>>> import numpy as np
>>> np.set_printoptions(precision=2, suppress=True, linewidth=120, sign=" ")
>>> X = np.load("block4.npy")
>>> print(X)
[[ 0  1  1  1  0  0]
 [ 1  0  1  1  1  0]
 [ 1  1  0  0  0  0]
 [ 1  1  0  0  0  0]
 [ 0  1  0  0  0  0]
 [ 0  0  0  0  0  0]]
>>> evals, vecs = np.linalg.eigh(X)
>>> x0 = np.array([-1, 3, 3, -2, 3, -3])
>>> print(vecs * np.abs(evals) @ vecs.T)
[[ 1.56  0.57  0.21  0.21  0.41  0.  ]
 [ 0.57  1.88  0.25  0.25 -0.16  0.  ]
 [ 0.21  0.25  0.94  0.94  0.37  0.  ]
 [ 0.21  0.25  0.94  0.94  0.37  0.  ]
 [ 0.41 -0.16  0.37  0.37  0.73  0.  ]
 [ 0.    0.    0.    0.    0.    0.  ]]
>>> K = np.load("test4.npy")
>>> print(K)
[[-1.95 -1.    0.    2.    1.  ]
 [ 2.    2.05  0.    2.    2.  ]
 [ 1.    0.    0.05  2.    2.  ]
 [-1.    0.    2.   -0.95  1.  ]
 [-2.   -1.    0.    2.    1.05]]
>>> q, r_ = np.linalg.qr(K)
>>> print(q.shape, r_.shape)
(5, 5) (5, 5)
>>> print(np.abs(np.diag(r_)))
[ 3.72  1.23  1.69  3.81  0.05]
>>> print(np.allclose(r_.T @ r_, K.T @ K))
True
>>> print(r_)
[[ 3.72  2.17 -0.52 -0.26  0.26]
 [ 0.   -1.23 -0.93 -0.53 -1.22]
 [ 0.    0.   -1.69  1.43 -0.65]
 [ 0.    0.    0.    3.81  3.02]
 [ 0.    0.    0.    0.    0.05]]
>>> print(np.round(q.T @ q, 2) + 0)
[[ 1.  0.  0.  0.  0.]
 [ 0.  1.  0.  0.  0.]
 [ 0.  0.  1.  0.  0.]
 [ 0.  0.  0.  1.  0.]
 [ 0.  0.  0.  0.  1.]]
>>> out = K / np.linalg.norm(K, axis=1, keepdims=True)
>>> cov = out @ out.T
>>> print((cov - 2 * np.eye(5)).round(6).argmax(axis=1))
[ 4  2  1  4  0]
>>> print(np.argwhere(np.triu(np.abs(cov) > 0.95, 1)))
[[ 0  4]]
>>> print(np.linalg.norm(out, axis=1))
[ 1.  1.  1.  1.  1.]
>>> print((np.abs(cov) > 0.9).astype(int))
[[ 1  0  0  0  1]
 [ 0  1  0  0  0]
 [ 0  0  1  0  0]
 [ 0  0  0  1  0]
 [ 1  0  0  0  1]]
>>> print(np.linalg.matrix_rank(K))
5
>>> print(np.linalg.svd(K, compute_uv=False))
[ 5.06  4.38  2.53  0.89  0.03]
>>> print(np.abs(K).max())
2.05
>>> print(K.sum(axis=0))
[-1.95  0.05  2.05  7.05  7.05]
>>> u = np.array([1, -3])
>>> print(np.cross(K[3, :3], K[0, :3]))
[ 2.  -3.9  1. ]
>>> print(np.polyval(u, K[3]))
[-4.   -3.   -1.   -3.95 -2.  ]
>>> print(np.array([np.convolve(row, u, "same") for row in K]))
[[-1.95  4.85  3.    2.   -5.  ]
 [ 2.   -3.95 -6.15  2.   -4.  ]
 [ 1.   -3.    0.05  1.85 -4.  ]
 [-1.    3.    2.   -6.95  3.85]
 [-2.    5.    3.    2.   -4.95]]
>>> print(np.correlate(K[3], K[0], "full"))
[-1.   -2.    2.    4.05  1.05  0.   -2.95  0.85 -1.95]
>>> t3 = np.stack([K, 3 * K, K[::-1]])
>>> print(np.linalg.matrix_rank(t3.reshape(3, -1)))
2
>>> print((t3 @ K.T).shape)
(3, 5, 5)
>>> print(t3.shape)
(3, 5, 5)
>>> print(t3.sum(axis=0))
[[-9.8  -5.    0.   10.    5.05]
 [ 7.    8.2   2.    7.05  9.  ]
 [ 5.    0.    0.25 10.   10.  ]
 [-2.    2.05  8.   -1.8   6.  ]
 [-9.95 -5.    0.   10.    5.2 ]]
>>> theta = np.deg2rad(120)
>>> feats = np.eye(3)
>>> feats[np.ix_([1, 2], [1, 2])] = [[np.cos(theta), -np.sin(theta)], [np.sin(theta), np.cos(theta)]]
>>> print(feats)
[[ 1.    0.    0.  ]
 [ 0.   -0.5  -0.87]
 [ 0.    0.87 -0.5 ]]
>>> # columns are unit length and at right angles
>>> x0 = np.array([5, 0, 2])
>>> print(feats * x0)
[[ 5.    0.    0.  ]
 [ 0.   -0.   -1.73]
 [ 0.    0.   -1.  ]]
>>> print(feats @ (2 * x0))
[10.   -3.46 -2.  ]
>>> print(np.linalg.norm(feats @ x0) <= np.linalg.norm(feats, 2) * np.linalg.norm(x0) + 1e-9)
True
>>> print((feats * x0).sum(axis=1))
[ 5.   -1.73 -1.  ]
>>> print(feats @ np.eye(3)[1])
[ 0.   -0.5   0.87]
>>> u, g = feats[0], feats[2]
>>> print(u @ g)
0.0
>>> pr = (u @ g) / (u @ u) * u
>>> print((g - pr) @ u)
0.0
>>> proj = np.triu(np.array([[0, 2, -2], [-1, 0, -2], [-1, 1, -1]]), 1) + np.eye(3)
>>> out = proj @ feats @ np.linalg.inv(proj)
>>> print(proj @ feats - feats @ proj)
[[ 0.   -4.73  1.27]
 [ 0.   -1.73  0.  ]
 [ 0.    0.    1.73]]
>>> rng = np.random.default_rng(519)
>>> z = rng.permutation(3)
>>> print(z)
[ 1  0  2]
>>> out = feats[z][:, z]
>>> print(np.diag(out))
[-0.5  1.  -0.5]
>>> M = (rng.random((5, 5)) < 0.3) + np.eye(5)
>>> M /= M.sum(axis=1, keepdims=True)
>>> print(M)
[[ 0.67  0.    0.    0.33  0.  ]
 [ 0.    0.5   0.25  0.25  0.  ]
 [ 0.5   0.    0.5   0.    0.  ]
 [ 0.    0.    0.    1.    0.  ]
 [ 0.5   0.    0.    0.    0.5 ]]
>>> # a transition matrix
>>> u = np.array([3, -3, -1, -2, -1])
>>> out = M + np.outer(u, np.eye(5)[4])
>>> print(round(float(np.linalg.det(out) / np.linalg.det(M)), 2), round(float(1 + np.linalg.solve(M, u)[4]), 2))
-6.5 -6.5
>>> print(out)
[[ 0.67  0.    0.    0.33  3.  ]
 [ 0.    0.5   0.25  0.25 -3.  ]
 [ 0.5   0.    0.5   0.   -1.  ]
 [ 0.    0.    0.    1.   -2.  ]
 [ 0.5   0.    0.    0.   -0.5 ]]
>>> print(np.linalg.matrix_rank(np.linalg.inv(out) - np.linalg.inv(M), tol=1e-8))
1
>>> z = rng.permutation(5)
>>> print(z)
[ 1  0  4  3  2]
>>> out = M[z][:, z]
>>> print(round(float(np.trace(out)), 2))
3.17
>>> print(np.sort(np.abs(np.linalg.eigvals(out))))
[ 0.5   0.5   0.5   0.67  1.  ]
>>> print(np.sort(np.abs(np.linalg.eigvals(M)))[::-1])
[ 1.    0.67  0.5   0.5   0.5 ]
>>> print(np.round(np.linalg.matrix_power(M, 100), 2) + 0)
[[ 0.  0.  0.  1.  0.]
 [ 0.  0.  0.  1.  0.]
 [ 0.  0.  0.  1.  0.]
 [ 0.  0.  0.  1.  0.]
 [ 0.  0.  0.  1.  0.]]
>>> pr = np.eye(5)[1]
>>> for _ in range(3):
...     pr = pr @ M
...     print(pr.round(2))
... 
[ 0.    0.5   0.25  0.25  0.  ]
[ 0.12  0.25  0.25  0.38  0.  ]
[ 0.21  0.12  0.19  0.48  0.  ]
>>> data = np.load("w.npy")
>>> print(data)
[[-3 -2 -6  0]
 [-1  2 -6  0]
 [ 0 -3 -3 -1]
 [ 2  2 -2 -3]
 [-3  1 -3  1]
 [ 4  3 -5 -4]
 [ 0  0  0  0]
 [ 0 -3 -3 -1]
 [ 2 -1 -5 -4]
 [ 0  0  0  0]]
>>> z = rng.permutation(4)
>>> out = data[:, z] * rng.choice([-1, 1], 4)
>>> print(out)
[[-2 -6  3  0]
 [ 2 -6  1  0]
 [-3 -3  0  1]
 [ 2 -2 -2  3]
 [ 1 -3  3 -1]
 [ 3 -5 -4  4]
 [ 0  0  0  0]
 [-3 -3  0  1]
 [-1 -5 -2  4]
 [ 0  0  0  0]]
>>> U, _, Vt = np.linalg.svd(data.T @ out)
>>> print(np.round(U @ Vt, 2) + 0)
[[ 0.  0. -1.  0.]
 [ 1.  0.  0.  0.]
 [ 0.  1.  0.  0.]
 [ 0.  0.  0. -1.]]
>>> out = np.c_[data[:, :1] @ np.array([[3]]), np.array([0, -2, 1, 2, -2, 2, 2, 3, -2, -1])]
>>> print(out)
[[-9  0]
 [-3 -2]
 [ 0  1]
 [ 6  2]
 [-9 -2]
 [12  2]
 [ 0  2]
 [ 0  3]
 [ 6 -2]
 [ 0 -1]]
>>> print(np.round(np.linalg.norm(out - data @ np.linalg.lstsq(data, out)[0], axis=0), 2) + 0)
[ 0.  5.]
>>> proj = data @ np.linalg.solve(data.T @ data, data.T)
>>> print(np.diag(proj))
[ 0.5   0.67  0.33  0.5   0.5   0.67  0.    0.33  0.5   0.  ]
>>> print(np.round(proj @ data[:, 3], 2) + 0)
[ 0.  0. -1. -3.  1. -4.  0. -1. -4.  0.]
>>> print(proj.round(2) + 0)
[[ 0.5   0.17  0.17  0.    0.33 -0.17  0.    0.17  0.17  0.  ]
 [ 0.17  0.67  0.   -0.17  0.17  0.33  0.    0.   -0.17  0.  ]
 [ 0.17  0.    0.33 -0.17 -0.17  0.    0.    0.33  0.17  0.  ]
 [ 0.   -0.17 -0.17  0.5   0.17  0.17  0.   -0.17  0.33  0.  ]
 [ 0.33  0.17 -0.17  0.17  0.5  -0.17  0.   -0.17  0.    0.  ]
 [-0.17  0.33  0.    0.17 -0.17  0.67  0.    0.    0.17  0.  ]
 [ 0.    0.    0.    0.    0.    0.    0.    0.    0.    0.  ]
 [ 0.17  0.    0.33 -0.17 -0.17  0.    0.    0.33  0.17  0.  ]
 [ 0.17 -0.17  0.17  0.33  0.    0.17  0.    0.17  0.5   0.  ]
 [ 0.    0.    0.    0.    0.    0.    0.    0.    0.    0.  ]]
>>> print(np.round(np.linalg.eigvalsh(proj), 2) + 0)
[ 0.  0.  0.  0.  0.  0.  1.  1.  1.  1.]
>>> print(np.linalg.matrix_rank(np.eye(10) - proj))
6
>>> Xs = data - data.mean(axis=0)
>>> U, s, Vt = np.linalg.svd(Xs, full_matrices=False)
>>> print(np.abs(U[:, 0]).argmax())
5
>>> print(np.linalg.matrix_rank(Xs))
4
>>> print(np.searchsorted(np.cumsum(s ** 2) / (s ** 2).sum(), 0.9) + 1)
3
>>> print(np.abs(Vt[-1]))
[ 0.62  0.1   0.2   0.75]
>>> Xs = (data - data.mean(axis=0)) / data.std(axis=0)
>>> print(np.argwhere(np.abs(Xs) > 2))
[]
>>> c = np.linalg.lstsq(np.delete(Xs, 0, axis=1), Xs[:, 0])[0]
>>> print(c)
[ 0.16  0.3  -0.93]
>>> print(np.round(1 - np.var(Xs[:, 0] - np.delete(Xs, 0, axis=1) @ c), 2))
0.91
>>> mat = np.load("layer11.npy")
>>> print(mat)
[[ 2  2  4]
 [ 0  0  0]
 [ 3  3  2]
 [ 5  5  6]
 [ 2  2  4]
 [ 0  0  0]
 [ 0  0  0]
 [ 2  2  4]
 [ 3  3  2]
 [ 0  0  0]]
>>> theta = np.radians(86)
>>> r_ = np.eye(3)
>>> r_[2, 2] = r_[0, 0] = np.cos(theta)
>>> r_[2, 0], r_[0, 2] = -np.sin(theta), np.sin(theta)
>>> print(r_)
[[ 0.07  0.    1.  ]
 [ 0.    1.    0.  ]
 [-1.    0.    0.07]]
>>> out = mat @ r_.T
>>> print(round(np.linalg.det(r_), 2), round(float(np.trace(r_)), 2))
1.0 1.14
>>> print(out)
[[ 4.13  2.   -1.72]
 [ 0.    0.    0.  ]
 [ 2.2   3.   -2.85]
 [ 6.33  5.   -4.57]
 [ 4.13  2.   -1.72]
 [ 0.    0.    0.  ]
 [ 0.    0.    0.  ]
 [ 4.13  2.   -1.72]
 [ 2.2   3.   -2.85]
 [ 0.    0.    0.  ]]
>>> Xs = mat - mat.mean(axis=0)
>>> vecs = np.linalg.svd(Xs)[2][:2]
>>> out = Xs - Xs @ vecs.T @ vecs
>>> print((Xs @ vecs.T).std(axis=0))
[ 2.98  0.85]
>>> print(round(float(np.linalg.norm(out) / np.linalg.norm(Xs)), 2))
0.0
>>> cov = np.cov(data, rowvar=False)
>>> print(np.corrcoef(data.T))
[[ 1.    0.36  0.05 -0.89]
 [ 0.36  1.   -0.05 -0.24]
 [ 0.05 -0.05  1.    0.26]
 [-0.89 -0.24  0.26  1.  ]]
>>> print(cov)
[[ 4.77  1.68  0.26 -3.53]
 [ 1.68  4.54 -0.26 -0.91]
 [ 0.26 -0.26  4.9   1.04]
 [-3.53 -0.91  1.04  3.29]]
>>> print(np.linalg.eigvalsh(cov)[::-1])
[ 8.6   5.04  3.69  0.18]
>>> print(np.polyfit(data[:, 2], data[:, 0], 1))
[ 0.05  0.27]
>>> print(cov.shape)
(4, 4)
>>> U, s, Vt = np.linalg.svd(cov)
>>> print(s)
[ 8.6   5.04  3.69  0.18]
>>> out = U[:, :3] @ np.diag(s[:3]) @ Vt[:3]
>>> print(np.linalg.matrix_rank(cov, rtol=0.05))
3
>>> print(round(np.abs(cov - out).max(), 2))
0.1
>>> print(out)
[[ 4.7   1.69  0.28 -3.62]
 [ 1.69  4.54 -0.26 -0.9 ]
 [ 0.28 -0.26  4.89  1.07]
 [-3.62 -0.9   1.07  3.19]]
>>> print(np.linalg.matrix_rank(out))
3
>>> print(round(float(np.linalg.norm(cov - out) / np.linalg.norm(cov)), 2))
0.02
>>> U, s, Vt = np.linalg.svd(out)
>>> vecs = Vt[:(s > 1e-8).sum()]
>>> x0 = out[2] + 2 * out[1] + rng.integers(2) * np.eye(4)[0]
>>> print(x0)
[ 4.66  8.83  4.37 -0.72]
>>> print(np.diag(vecs.T @ vecs))
[ 0.61  0.99  0.96  0.44]
>>> print(vecs.T @ vecs)
[[ 0.61  0.06  0.13 -0.47]
 [ 0.06  0.99 -0.02  0.07]
 [ 0.13 -0.02  0.96  0.15]
 [-0.47  0.07  0.15  0.44]]
>>> W0 = np.array([[0, 1, 1], [1, 0, 1], [1, 1, 0]])
>>> # symmetric, so the eigenvalues are real
>>> q = W0.astype(float).copy()
>>> for j in range(3):
...     q[:, j] -= q[:, :j] @ (q[:, :j].T @ q[:, j])
...     q[:, j] /= np.linalg.norm(q[:, j])
... 
>>> print(q)
[[ 0.    0.82  0.58]
 [ 0.71 -0.41  0.58]
 [ 0.71  0.41 -0.58]]
>>> print([round(float(np.linalg.det(W0[:i, :i])), 2) + 0 for i in range(1, 4)])
[0.0, -1.0, 2.0]
>>> print(round(float(np.linalg.eigvalsh(W0).min()), 2))
-1.0
>>> out = np.array([[-5, -5], [1, 4]])
>>> J = out + out.T
>>> print(J)
[[-10  -4]
 [ -4   8]]
>>> # equal to its transpose
>>> x0 = np.array([2, 0])
>>> rhs = J @ x0
>>> print(rhs)
[-20  -8]
>>> print(np.linalg.solve(J, J[:, 1]))
[-0.  1.]
>>> print(np.round(np.linalg.solve(J, rhs + J[:, 0]), 2) + 0)
[ 3.  0.]
